$ python -q
>>> import numpy as np
>>> np.set_printoptions(precision=3, suppress=True, linewidth=160, sign=" ")
>>> def rd(a):
...     return np.round(a, 3) + 0
... 
>>> arr = np.load("a.npy")
>>> print(arr)
[[ 0  1  1]
 [ 1  0  0]
 [ 1  0  0]]
>>> # symmetric
>>> rng = np.random.default_rng(359878)
>>> labels = rng.permutation(3)
>>> print(labels)
[ 0  1  2]
>>> Y = arr[labels][:, labels]
>>> print(rd(np.sort(np.abs(np.linalg.eigvals(Y)))))
[ 0.     1.414  1.414]
>>> print(rd(np.linalg.det(arr.T)))
0.0
>>> print(rd(np.linalg.det(2 * arr)), rd(np.linalg.det(arr)))
0.0 0.0
>>> print(rd(np.linalg.eigvals(arr).sum().real))
0.0
>>> print(np.einsum("ij,ji->", arr, arr))
4
>>> print(rd(np.linalg.eigvals(arr)))
[ 1.414 -1.414  0.   ]
>>> Uu, s, Vh = np.linalg.svd(arr, full_matrices=False)
>>> print(rd(np.cumsum(s ** 2) / np.sum(s ** 2)))
[ 0.5  1.   1. ]
>>> print(rd(Uu.T @ Uu))
[[ 1.  0.  0.]
 [ 0.  1.  0.]
 [ 0.  0.  1.]]
>>> print(rd(Vh @ Vh.T))
[[ 1.  0.  0.]
 [ 0.  1.  0.]
 [ 0.  0.  1.]]
>>> E = np.load("out8.npy")
>>> print(E)
[[  0.2   0.    1.4]
 [ -0.5  -1.1   0.7]
 [  0.4   1.2  -1.7]
 [ -0.1   0.6  -1.2]
 [ -0.6   0.4   0.9]
 [ -1.2  -0.4  -0.8]
 [ -0.7   0.3   0. ]
 [ -0.8  -0.2  -2. ]
 [ -0.4  -0.1   1. ]
 [ -0.2  -1.9  -0.1]
 [  0.8  -0.9   0.5]
 [  0.2   0.6   0.1]
 [ -0.1  -1.   -0.1]
 [  1.4   0.2   0.9]
 [  2.3   0.5   1.5]
 [ -0.1   1.2   2. ]
 [  1.1  -0.8   1.4]
 [ -6.  -44.    6. ]
 [  0.7   0.1   0. ]]
>>> # column 1 is much longer than the rest
>>> print(np.count_nonzero(E))
54
>>> print(np.linalg.matrix_rank(E))
3
>>> print(np.abs(E).max())
44.0
>>> print(rd(np.linalg.svd(E, compute_uv=False)))
[ 44.946   5.167   2.93 ]
>>> print(rd(np.diff(E, axis=0)))
[[ -0.7  -1.1  -0.7]
 [  0.9   2.3  -2.4]
 [ -0.5  -0.6   0.5]
 [ -0.5  -0.2   2.1]
 [ -0.6  -0.8  -1.7]
 [  0.5   0.7   0.8]
 [ -0.1  -0.5  -2. ]
 [  0.4   0.1   3. ]
 [  0.2  -1.8  -1.1]
 [  1.    1.    0.6]
 [ -0.6   1.5  -0.4]
 [ -0.3  -1.6  -0.2]
 [  1.5   1.2   1. ]
 [  0.9   0.3   0.6]
 [ -2.4   0.7   0.5]
 [  1.2  -2.   -0.6]
 [ -7.1 -43.2   4.6]
 [  6.7  44.1  -6. ]]
>>> Y = E / np.linalg.norm(E, axis=1)
Traceback (most recent call last):
  File "<python-input-28>", line 1, in <module>
    Y = E / np.linalg.norm(E, axis=1)
        ~~^~~~~~~~~~~~~~~~~~~~~~~~~~~
ValueError: operands could not be broadcast together with shapes (19,3) (19,) 
>>> Y = E / np.linalg.norm(E, axis=1, keepdims=True)
>>> C2 = Y @ Y.T
>>> print(np.argwhere(np.triu(np.abs(C2) > 0.95, 1)))
[[  0   7]
 [  2   3]
 [  5  13]
 [  5  14]
 [  9  11]
 [  9  12]
 [  9  17]
 [ 11  12]
 [ 12  17]
 [ 13  14]]
>>> print(rd(np.degrees(np.arccos(np.clip(C2[5, 4], -1, 1)))))
95.319
>>> J = np.array([[0, -1, -1], [0, 0, 1], [0, 0, 0]])
>>> Y = np.array([[-1, -1], [0, 2], [1, -2]])
>>> print(Y.T @ J.T)
[[-1  1  0]
 [ 0 -2  0]]
>>> print(np.einsum("ij->j", J))
[ 0 -1  0]
>>> print(J @ Y)
[[-1  0]
 [ 1 -2]
 [ 0  0]]
>>> Y @ J
Traceback (most recent call last):
  File "<python-input-38>", line 1, in <module>
    Y @ J
    ~~^~~
ValueError: matmul: Input operand 1 has a mismatch in its core dimension 0, with gufunc signature (n?,k),(k,m?)->(n?,m?) (size 3 is different from 2)
>>> Y = np.array([[-2, -3], [2, 0]])
>>> W0 = np.block([[np.zeros((2, 2)), Y], [Y.T, np.zeros((2, 2))]])
>>> print(W0)
[[ 0.  0. -2. -3.]
 [ 0.  0.  2.  0.]
 [-2.  2.  0.  0.]
 [-3.  0.  0.  0.]]
>>> evals, vecs = np.linalg.eig(W0)
>>> print(rd(np.prod(evals)))
36.0
>>> print(rd(evals))
[-3.811  3.811 -1.575  1.575]
>>> print(rd(np.sort(np.linalg.eigvals(np.linalg.inv(W0)))))
[-0.635 -0.262  0.262  0.635]
>>> evals, vecs = np.linalg.eigh(W0)
>>> vec = np.array([3, 3, 7, 7])
>>> print(np.abs(W0).sum(axis=1).max(), rd(np.abs(evals).max()))
5.0 3.811
>>> print(rd(vec @ W0 @ vec / (vec @ vec)), rd(evals[0]), rd(evals[-1]))
-1.086 -3.811 3.811
>>> K = -2 * np.eye(3) + np.eye(3, k=1)
>>> print(K)
[[-2.  1.  0.]
 [ 0. -2.  1.]
 [ 0.  0. -2.]]
>>> # triangular, det is the product of the diagonal
>>> q, R = np.linalg.qr(K)
>>> print(q)
[[ 1.  0.  0.]
 [-0.  1.  0.]
 [-0. -0.  1.]]
>>> print(q @ R)
[[-2.  1.  0.]
 [ 0. -2.  1.]
 [ 0.  0. -2.]]
>>> print(R)
[[-2.  1.  0.]
 [ 0. -2.  1.]
 [ 0.  0. -2.]]
